% ipython --no-banner

In [1]: import numpy as np

In [2]: from numpy import linalg as LA

In [3]: np.set_printoptions(precision=2, suppress=True, linewidth=120, floatmode="fixed")

In [4]: A = np.array([[0, 9, 6, 7, 0],
   ...:     [9, 0, 9, 6, 7],
   ...:     [6, 9, 0, 9, 6],
   ...:     [7, 6, 9, 0, 9],
   ...:     [0, 7, 6, 9, 0]])

In [5]: rng = np.random.default_rng(55)

In [6]: z = rng.permutation(5)

In [7]: z
Out[7]: array([3, 0, 4, 1, 2])

In [8]: M2 = A[z][:, z]

In [9]: np.sort(np.abs(LA.eigvals(M2)))
Out[9]: array([ 0.61,  6.61,  8.00, 13.66, 27.66])

In [10]: np.round(LA.det(M2), 2), np.round(LA.det(A[z]), 2)
Out[10]: (np.float64(-12096.0), np.float64(12096.0))

In [11]: np.trace(M2)
Out[11]: np.int64(0)

In [12]: evals, V = LA.eig(A)

In [13]: np.sort(LA.eigvals(A.T))
Out[13]: array([-13.66,  -8.00,  -6.61,   0.61,  27.66])

In [14]: np.round(A @ V[:, 0] - evals[0] * V[:, 0], 2) + 0
Out[14]: array([0.00, 0.00, 0.00, 0.00, 0.00])

In [15]: evals
Out[15]: array([ 27.66,   0.61, -13.66,  -8.00,  -6.61])

In [16]: evals, V = LA.eigh(A)

In [17]: np.unique(evals.round(6) + 0, return_counts=True)[1]
Out[17]: array([1, 1, 1, 1, 1])

In [18]: evals.sum(), np.trace(A)
Out[18]: (np.float64(0.0), np.int64(0))

In [19]: np.abs(V[:, -1])
Out[19]: array([0.39, 0.48, 0.48, 0.48, 0.39])

In [20]: LA.eigvalsh(A + 5 * np.eye(5))
Out[20]: array([-8.66, -3.00, -1.61,  5.61, 32.66])

In [21]: (evals > 1e-8).sum(), (evals < -1e-8).sum()
Out[21]: (np.int64(2), np.int64(3))

In [22]: np.round(V @ np.diag(evals) @ V.T, 2) + 0
Out[22]: 
array([[0.00, 9.00, 6.00, 7.00, 0.00],
       [9.00, 0.00, 9.00, 6.00, 7.00],
       [6.00, 9.00, 0.00, 9.00, 6.00],
       [7.00, 6.00, 9.00, 0.00, 9.00],
       [0.00, 7.00, 6.00, 9.00, 0.00]])

In [23]: Uu, sigma, Vh = LA.svd(A)

In [24]: sigma
Out[24]: array([27.66, 13.66,  8.00,  6.61,  0.61])

In [25]: M2 = Uu[:, :4] @ np.diag(sigma[:4]) @ Vh[:4]

In [26]: LA.matrix_rank(M2)
Out[26]: np.int64(4)

In [27]: LA.matrix_rank(A, rtol=0.05)
Out[27]: np.int64(4)

In [28]: round(np.abs(A - M2).max(), 2)
Out[28]: np.float64(0.28)

In [29]: round(LA.norm(A - M2, 2), 2), round(sigma[4], 2)
Out[29]: (np.float64(0.61), np.float64(0.61))

In [30]: round(float(LA.norm(A - M2) / LA.norm(A)), 2)
Out[30]: 0.02

In [31]: M2.round(2) + 0
Out[31]: 
array([[-0.28,  8.92,  6.00,  7.08,  0.28],
       [ 8.92, -0.03,  9.00,  6.03,  7.08],
       [ 6.00,  9.00,  0.00,  9.00,  6.00],
       [ 7.08,  6.03,  9.00, -0.03,  8.92],
       [ 0.28,  7.08,  6.00,  8.92, -0.28]])

In [32]: np.einsum("ij,ji->", A, A)
Out[32]: np.int64(1060)

In [33]: round(LA.det(A[::-1]), 2)
Out[33]: np.float64(-12096.0)

In [34]: round(LA.det(2 * A), 2), round(float(LA.det(A)), 2)
Out[34]: (np.float64(-387072.0), -12096.0)

In [35]: arr = np.load("out12.npy")

In [36]: arr
Out[36]: 
array([[-2.80, -8.00,  0.50, -1.10],
       [ 0.40, -2.50, -0.30,  0.30],
       [ 0.30, -1.50,  0.00,  2.40],
       [-1.10,  3.50,  1.90,  0.60]])

In [37]: # column 1 is much longer than the rest

In [38]: np.allclose(arr @ arr.T, arr.T @ arr)
Out[38]: False

In [39]: np.round(LA.det(arr), 2)
Out[39]: np.float64(-26.08)

In [40]: np.round(np.abs(LA.eigvals(arr)).max(), 2)
Out[40]: np.float64(3.5)

In [41]: np.allclose(arr, arr.T)
Out[41]: False

In [42]: (arr + arr.T) / 2
Out[42]: 
array([[-2.80, -3.80,  0.40, -1.10],
       [-3.80, -2.50, -0.90,  1.90],
       [ 0.40, -0.90,  0.00,  2.15],
       [-1.10,  1.90,  2.15,  0.60]])

In [43]: hat = np.triu(np.array([[2, 2, -2, -3], [3, 1, -1, -2], [-2, -1, 1, -3], [-3, 2, 0, 0]]), 1) + np.eye(4)

In [44]: M2 = hat @ arr @ LA.inv(hat)

In [45]: LA.matrix_rank(M2)
Out[45]: np.int64(4)

In [46]: round(LA.det(M2), 2)
Out[46]: np.float64(-26.08)

In [47]: np.poly(M2)
Out[47]: array([  1.00,   4.70,  -0.40, -33.73, -26.08])
